$ python -q
>>> import numpy as np
>>> from numpy import linalg as LA
>>> np.set_printoptions(suppress=True, linewidth=140)
>>> M2 = np.array([[1, 2, 3, 1, 3, 0, 0, 0, 2, 1, 3],
...     [3, 0, 0, 1, 1, 1, 0, 0, 1, 0, 0],
...     [0, 2, 1, 3, 2, 2, 2, 0, 0, 0, 0],
...     [2, 2, 2, 3, 3, 1, 2, 2, 1, 3, 0],
...     [0, 3, 0, 3, 1, 0, 3, 2, 3, 3, 2],
...     [3, 3, 0, 0, 3, 2, 2, 1, 1, 3, 2],
...     [2, 1, 1, 1, 0, 0, 3, 3, 2, 2, 1],
...     [0, 0, 0, 3, 1, 0, 1, 1, 2, 1, 2],
...     [3, 0, 3, 1, 3, 2, 1, 2, 2, 2, 3],
...     [2, 0, 1, 2, 0, 0, 3, 3, 1, 1, 0],
...     [1, 2, 0, 2, 2, 3, 2, 0, 0, 3, 2]])
>>> E = np.tril(M2)
>>> E
array([[1, 0, 0, 0, 0, 0, 0, 0, 0, 0, 0],
       [3, 0, 0, 0, 0, 0, 0, 0, 0, 0, 0],
       [0, 2, 1, 0, 0, 0, 0, 0, 0, 0, 0],
       [2, 2, 2, 3, 0, 0, 0, 0, 0, 0, 0],
       [0, 3, 0, 3, 1, 0, 0, 0, 0, 0, 0],
       [3, 3, 0, 0, 3, 2, 0, 0, 0, 0, 0],
       [2, 1, 1, 1, 0, 0, 3, 0, 0, 0, 0],
       [0, 0, 0, 3, 1, 0, 1, 1, 0, 0, 0],
       [3, 0, 3, 1, 3, 2, 1, 2, 2, 0, 0],
       [2, 0, 1, 2, 0, 0, 3, 3, 1, 1, 0],
       [1, 2, 0, 2, 2, 3, 2, 0, 0, 3, 2]])
>>> # null space of dimension 1
>>> left, sv, vt = LA.svd(E)
>>> V = vt[:(sv > 1e-8).sum()]
>>> rng = np.random.default_rng(166)
>>> vec = E[1] + 3 * E[5] + rng.integers(2) * np.eye(11)[8]
>>> vec
array([12.,  9.,  0.,  0.,  9.,  6.,  0.,  0.,  1.,  0.,  0.])
>>> np.allclose(V.T @ V @ vec, vec)
False
>>> LA.matrix_rank(np.vstack([E, vec]))
np.int64(11)
>>> np.round(LA.norm(vec - V.T @ V @ vec), 2)
np.float64(0.08)
>>> rk = LA.matrix_rank(E)
>>> rk
np.int64(10)
>>> ns = LA.svd(E)[2][rk:].T
>>> np.round(ns[:, 0] / ns[np.abs(ns[:, 0]).round(6).argmax(), 0], 2)
array([-0.  , -0.1 ,  0.21, -0.07,  0.52, -0.63, -0.01, -0.3 , -0.13,  1.  , -0.9 ])
>>> [int(LA.matrix_rank(E[:i])) for i in range(1, len(E) + 1)]
[1, 1, 2, 3, 4, 5, 6, 7, 8, 9, 10]
>>> np.allclose(E @ ns, 0)
True
>>> LA.matrix_rank(E.T @ E), LA.matrix_rank(E @ E.T)
(np.int64(10), np.int64(10))
>>> np.unique(E.round(6), axis=0).shape
(11, 11)
>>> round(np.trace(LA.pinv(E) @ E), 2)
np.float64(10.0)
>>> left, sv, vt = LA.svd(E)
>>> np.argmax(sv[:-1] / (sv[1:] + 1e-6)) + 1
np.int64(10)
>>> M2 = left[:, :10] @ np.diag(sv[:10]) @ vt[:10]
>>> M2.round(2) + 0
array([[1., 0., 0., 0., 0., 0., 0., 0., 0., 0., 0.],
       [3., 0., 0., 0., 0., 0., 0., 0., 0., 0., 0.],
       [0., 2., 1., 0., 0., 0., 0., 0., 0., 0., 0.],
       [2., 2., 2., 3., 0., 0., 0., 0., 0., 0., 0.],
       [0., 3., 0., 3., 1., 0., 0., 0., 0., 0., 0.],
       [3., 3., 0., 0., 3., 2., 0., 0., 0., 0., 0.],
       [2., 1., 1., 1., 0., 0., 3., 0., 0., 0., 0.],
       [0., 0., 0., 3., 1., 0., 1., 1., 0., 0., 0.],
       [3., 0., 3., 1., 3., 2., 1., 2., 2., 0., 0.],
       [2., 0., 1., 2., 0., 0., 3., 3., 1., 1., 0.],
       [1., 2., 0., 2., 2., 3., 2., 0., 0., 3., 2.]])
>>> round(float(LA.norm(E - M2, 2)), 2), round(sv[10], 2)
(0.0, np.float64(0.0))
>>> LA.matrix_rank(M2)
np.int64(10)
>>> round(LA.norm(E - M2) / LA.norm(E), 2)
np.float64(0.0)
>>> round(np.abs(E - M2).max(), 2)
np.float64(0.0)
